$ python3 -q
>>> import numpy as np
>>> import numpy.linalg as la
>>> np.set_printoptions(precision=3, suppress=True, linewidth=100, sign=" ")
>>> def tidy(a):
...     return np.round(a, 3) + 0
... 
>>> out = np.array([[1, 1], [1, -1]])
>>> rng = np.random.default_rng(4185)
>>> M = np.kron(out, np.kron(out, out))[rng.permutation(8)][:6]
>>> M
array([[ 1, -1,  1, -1,  1, -1,  1, -1],
       [ 1,  1, -1, -1,  1,  1, -1, -1],
       [ 1, -1, -1,  1, -1,  1,  1, -1],
       [ 1,  1,  1,  1, -1, -1, -1, -1],
       [ 1,  1,  1,  1,  1,  1,  1,  1],
       [ 1, -1,  1, -1, -1,  1, -1,  1]])
>>> r0, r1 = M[3], M[0]
>>> r0 @ r1
np.int64(0)
>>> p = (r0 @ r1) / (r0 @ r0) * r0
>>> r1 - p
array([ 1., -1.,  1., -1.,  1., -1.,  1., -1.])
>>> print(la.matrix_rank(np.outer(r0, r1)))
1
>>> (r1 - p) @ r0
np.float64(0.0)
>>> arr = np.load("w.npy")
>>> arr
array([[  0,  57,   0,   1,  31,  34],
       [  5,  27,   9,   6,  15,  18],
       [  0,  48,   0,   0,  25,  28],
       [  0,  60,   0,   0,  29,  32],
       [  0,  36,   3,   0,   9,  12],
       [  0,  51,   0,   0,  19,  22],
       [  0,  39,   0,   2,  23,  26],
       [  0,  33,   4,   0,   5,   8],
       [  6,  45,  10,   0,  17,  20],
       [  0,  51,   0,   0,  21,  24],
       [  0,  60,   0,   0,  21,  24],
       [  0,  54,   0,   0,  15,  18],
       [  0,  33,   0,   0,   9,  12],
       [  0,  51,   0,   0,  23,  26],
       [  0,  45,   0,   0,  21,  24],
       [  2,  51,   6,   0,  21,  24],
       [  0,  66,   0,   0,  25,  28],
       [  0,  66,   0,   0,  27,  30],
       [  0,  75,   0,   0,  33,  36],
       [  0,  57,   0,   0,  25,  28],
       [  0,  27,   0,   0,   7,  10],
       [  1,  54,   5,   0,  19,  22],
       [  0,  75,   0,   0,  33,  36]])
>>> dist = la.norm(arr[:, None] - arr[None], axis=-1)
>>> dist[6].round(6).argsort(kind="stable")[:4]
array([  6,  14,   2,  13])
>>> dist.shape
(23, 23)
>>> print(np.flatnonzero(dist[6] < dist.mean() / 2))
[  2   6  14]
>>> la.matrix_rank(dist ** 2)
np.int64(7)
>>> cov = np.cov(arr, rowvar=False)
>>> tidy(np.polyfit(arr[:, 4], arr[:, 5], 1))
array([ 1.,  3.])
>>> tidy(arr.std(axis=0))
array([  1.581,  13.348,   3.003,   1.277,   7.734,   7.734])
>>> np.argwhere(np.triu(np.abs(np.corrcoef(arr.T)) > 0.8, 1))
array([[ 0,  2],
       [ 1,  4],
       [ 1,  5],
       [ 4,  5]])
>>> W0 = np.array([[2, -16, 14, -18, -2, 18, 4],
...     [2, -16, 14, -18, -2, 18, 4],
...     [-2, 16, -14, 18, 2, -18, -4],
...     [1, -8, 7, -9, -1, 9, 2],
...     [1, -8, 7, -9, -1, 9, 2],
...     [2, -16, 14, -18, -2, 18, 4],
...     [2, -16, 14, -18, -2, 18, 4],
...     [1, -8, 7, -9, -1, 9, 2],
...     [1, -8, 7, -9, -1, 9, 2]])
>>> W0
array([[  2, -16,  14, -18,  -2,  18,   4],
       [  2, -16,  14, -18,  -2,  18,   4],
       [ -2,  16, -14,  18,   2, -18,  -4],
       [  1,  -8,   7,  -9,  -1,   9,   2],
       [  1,  -8,   7,  -9,  -1,   9,   2],
       [  2, -16,  14, -18,  -2,  18,   4],
       [  2, -16,  14, -18,  -2,  18,   4],
       [  1,  -8,   7,  -9,  -1,   9,   2],
       [  1,  -8,   7,  -9,  -1,   9,   2]])
>>> Uu, sv, VT = la.svd(W0)
>>> V = VT[:(sv > 1e-8).sum()]
>>> vec = W0[5] + 3 * W0[4] + rng.integers(2) * np.eye(7)[2]
>>> vec
array([  5., -40.,  36., -45.,  -5.,  45.,  10.])
>>> np.allclose(V.T @ V @ vec, vec)
False
>>> tidy(la.norm(vec - V.T @ V @ vec))
np.float64(0.909)
>>> la.matrix_rank(np.vstack([W0, vec]))
np.int64(2)
>>> r0 = np.array([0, 2])
>>> np.convolve(W0[2], r0)
array([  0,  -4,  32, -28,  36,   4, -36,  -8])
>>> np.array([np.convolve(row, r0, "same") for row in W0])
array([[  0,   4, -32,  28, -36,  -4,  36],
       [  0,   4, -32,  28, -36,  -4,  36],
       [  0,  -4,  32, -28,  36,   4, -36],
       [  0,   2, -16,  14, -18,  -2,  18],
       [  0,   2, -16,  14, -18,  -2,  18],
       [  0,   4, -32,  28, -36,  -4,  36],
       [  0,   4, -32,  28, -36,  -4,  36],
       [  0,   2, -16,  14, -18,  -2,  18],
       [  0,   2, -16,  14, -18,  -2,  18]])
>>> r = la.matrix_rank(W0)
>>> print(r)
1
>>> N = la.svd(W0)[2][r:].T
>>> [int(la.matrix_rank(np.delete(W0, i, axis=0))) for i in range(9)]
[1, 1, 1, 1, 1, 1, 1, 1, 1]
>>> [int(la.matrix_rank(W0[:, :j + 1])) for j in range(7)]
[1, 1, 1, 1, 1, 1, 1]
>>> np.unique(W0.round(6), axis=0).shape
(3, 7)
>>> np.abs(np.diag(la.qr(W0)[1])) > 1e-9
array([ True, False, False, False, False, False, False])
>>> m1 = np.array([[4, 0, 4, 0], [0, 1, 2, 1], [4, 2, 8, 2], [0, 1, 2, 1]])
>>> print(tidy(la.norm(m1, 2) / la.norm(m1)))
0.968
>>> [round(float(x), 3) for x in la.svd(m1, compute_uv=False)[:3]]
[11.123, 2.877, 0.0]
>>> hat = np.triu(np.array([[2, 3, 3, 1], [-4, -1, -3, -1], [5, -3, 2, 5], [-4, 1, -5, 5]]), 1) + np.eye(4)
>>> out = hat @ m1 @ la.inv(hat)
>>> hat @ m1 - m1 @ hat
array([[ 12.,  -2.,  20., -14.],
       [-12.,  -7., -23., -16.],
       [  0.,  -7.,   4., -37.],
       [  0.,   0.,   3.,  -9.]])
>>> print(tidy(la.det(out)))
0.0
>>> print(np.trace(out), np.trace(m1))
14.0 14
>>> out
array([[  16.,  -38., -126.,  586.],
       [ -12.,   30.,  102., -474.],
       [   4.,   -5.,   -9.,   43.],
       [   0.,    1.,    5.,  -23.]])
>>> A = np.load("x.npy")
>>> print(A)
[[ 1  1  2  2  3  1]
 [ 2  3  3  0  0  2]
 [ 1  0  3  3  0  1]
 [ 2  1  2  3  2  0]
 [ 2  0  3  2  2  3]
 [ 3  0  3  2  3  1]]
>>> r0, r1 = A[2], A[3]
>>> r0 @ r1
np.int64(17)
>>> p = (r0 @ r1) / (r0 @ r0) * r0
>>> print(tidy((r1 - p) @ r0))
0.0
>>> tidy(la.norm(r0 + r1) ** 2 + la.norm(r0 - r1) ** 2)
np.float64(84.0)
>>> np.outer(r0, r1)
array([[ 2,  1,  2,  3,  2,  0],
       [ 0,  0,  0,  0,  0,  0],
       [ 6,  3,  6,  9,  6,  0],
       [ 6,  3,  6,  9,  6,  0],
       [ 0,  0,  0,  0,  0,  0],
       [ 2,  1,  2,  3,  2,  0]])
>>> tidy(r1 - p)
array([ 1.15,  1.  , -0.55,  0.45,  2.  , -0.85])
>>> vec = np.array([-3, 8, 3, 3, 0, 9])
>>> target = A @ vec
>>> b, lr = np.zeros(6), 1 / la.norm(A, 2) ** 2
>>> for i in range(25):
...     b -= lr * A.T @ (A @ b - target)
...     if i % 5 == 0: print(i, round(la.norm(A @ b - target), 3))
... 
0 27.381
5 17.347
10 12.73
15 10.534
20 9.283
>>> tidy(b)
array([ 0.515,  5.6  ,  5.019,  0.716, -0.8  ,  5.873])
>>> r0 = np.array([2, 4, 5])
>>> np.array([np.convolve(row, r0, "same") for row in A])
array([[  6,  13,  17,  24,  24,  19],
       [ 14,  28,  27,  15,   4,   8],
       [  4,  11,  18,  27,  17,   4],
       [ 10,  18,  19,  26,  23,  10],
       [  8,  16,  16,  27,  24,  22],
       [ 12,  21,  16,  29,  24,  19]])
>>> print(np.cross(A[3, :3], A[5, :3]))
[ 3  0 -3]
>>> np.polyval(r0, A[3])
array([ 21,  11,  21,  35,  21,   5])
>>> np.correlate(A[3], A[5], "full")
array([  2,   7,   9,  17,  18,  24,  16,  12,   9,   6,   0])
>>> W1 = np.array([[1, 1], [3, 3], [3, 3], [0, 1], [2, 1], [3, 2]])
>>> b = np.array([1, 8])
>>> H = np.maximum(A @ W1 + b, 0)
>>> la.matrix_rank(H)
np.int64(2)
>>> C = np.array([[1, 2], [-3, 1]])
>>> W1 @ C
array([[-2,  3],
       [-6,  9],
       [-6,  9],
       [-3,  1],
       [-1,  5],
       [-3,  8]])
>>> H @ C
array([[-55,  65],
       [-69,  86],
       [-55,  51],
       [-56,  56],
       [-62,  79],
       [-59,  71]])
>>> J = np.loadtxt("m.csv", delimiter=",")
>>> tidy(J)
array([[ 0.158,  0.158,  0.105,  0.158,  0.158,  0.053,  0.053,  0.158,  0.   ],
       [ 0.   ,  0.062,  0.125,  0.188,  0.125,  0.188,  0.188,  0.   ,  0.125],
       [ 0.   ,  0.125,  0.125,  0.188,  0.188,  0.062,  0.125,  0.062,  0.125],
       [ 0.067,  0.   ,  0.   ,  0.267,  0.2  ,  0.133,  0.   ,  0.133,  0.2  ],
       [ 0.   ,  0.154,  0.231,  0.077,  0.077,  0.   ,  0.   ,  0.231,  0.231],
       [ 0.2  ,  0.2  ,  0.   ,  0.   ,  0.2  ,  0.2  ,  0.   ,  0.2  ,  0.   ],
       [ 0.143,  0.   ,  0.143,  0.   ,  0.214,  0.071,  0.071,  0.143,  0.214],
       [ 0.   ,  0.   ,  0.143,  0.214,  0.071,  0.071,  0.214,  0.071,  0.214],
       [ 0.062,  0.   ,  0.188,  0.062,  0.188,  0.188,  0.   ,  0.062,  0.25 ]])
>>> out = la.invert(J)
Traceback (most recent call last):
  File "<python-input-81>", line 1, in <module>
    out = la.invert(J)
          ^^^^^^^^^
AttributeError: module 'numpy.linalg' has no attribute 'invert'
>>> out = la.inv(J)
>>> (np.abs(out) > 1e-9).astype(int)
array([[ 1,  1,  1,  1,  1,  1,  1,  1,  1],
       [ 1,  1,  1,  1,  1,  1,  1,  1,  1],
       [ 1,  1,  1,  1,  1,  1,  1,  1,  1],
       [ 1,  1,  1,  1,  1,  1,  1,  1,  1],
       [ 1,  1,  1,  1,  1,  1,  1,  1,  1],
       [ 1,  1,  1,  1,  1,  1,  1,  1,  1],
       [ 1,  1,  1,  1,  1,  1,  1,  1,  1],
       [ 1,  1,  1,  1,  1,  1,  1,  1,  1],
       [ 1,  1,  1,  1,  1,  1,  1,  1,  1]])
>>> np.allclose(out, J.T)
False
>>> tidy(la.slogdet(J)[0])
np.float64(-1.0)
>>> tidy(J.sum(axis=1))
array([ 1.,  1.,  1.,  1.,  1.,  1.,  1.,  1.,  1.])
>>> print(tidy(la.matrix_power(J, 100)))
[[ 0.059  0.075  0.124  0.129  0.155  0.108  0.063  0.12   0.167]
 [ 0.059  0.075  0.124  0.129  0.155  0.108  0.063  0.12   0.167]
 [ 0.059  0.075  0.124  0.129  0.155  0.108  0.063  0.12   0.167]
 [ 0.059  0.075  0.124  0.129  0.155  0.108  0.063  0.12   0.167]
 [ 0.059  0.075  0.124  0.129  0.155  0.108  0.063  0.12   0.167]
 [ 0.059  0.075  0.124  0.129  0.155  0.108  0.063  0.12   0.167]
 [ 0.059  0.075  0.124  0.129  0.155  0.108  0.063  0.12   0.167]
 [ 0.059  0.075  0.124  0.129  0.155  0.108  0.063  0.12   0.167]
 [ 0.059  0.075  0.124  0.129  0.155  0.108  0.063  0.12   0.167]]
>>> p = np.eye(9)[2]
>>> for _ in range(5):
...     p = p @ J
...     print(p.round(3))
... 
[ 0.     0.125  0.125  0.188  0.188  0.062  0.125  0.062  0.125]
[ 0.051  0.065  0.125  0.133  0.158  0.106  0.061  0.119  0.183]
[ 0.058  0.073  0.126  0.128  0.155  0.109  0.06   0.12   0.171]
[ 0.059  0.075  0.125  0.129  0.155  0.108  0.062  0.12   0.168]
[ 0.059  0.075  0.124  0.129  0.155  0.108  0.063  0.12   0.167]
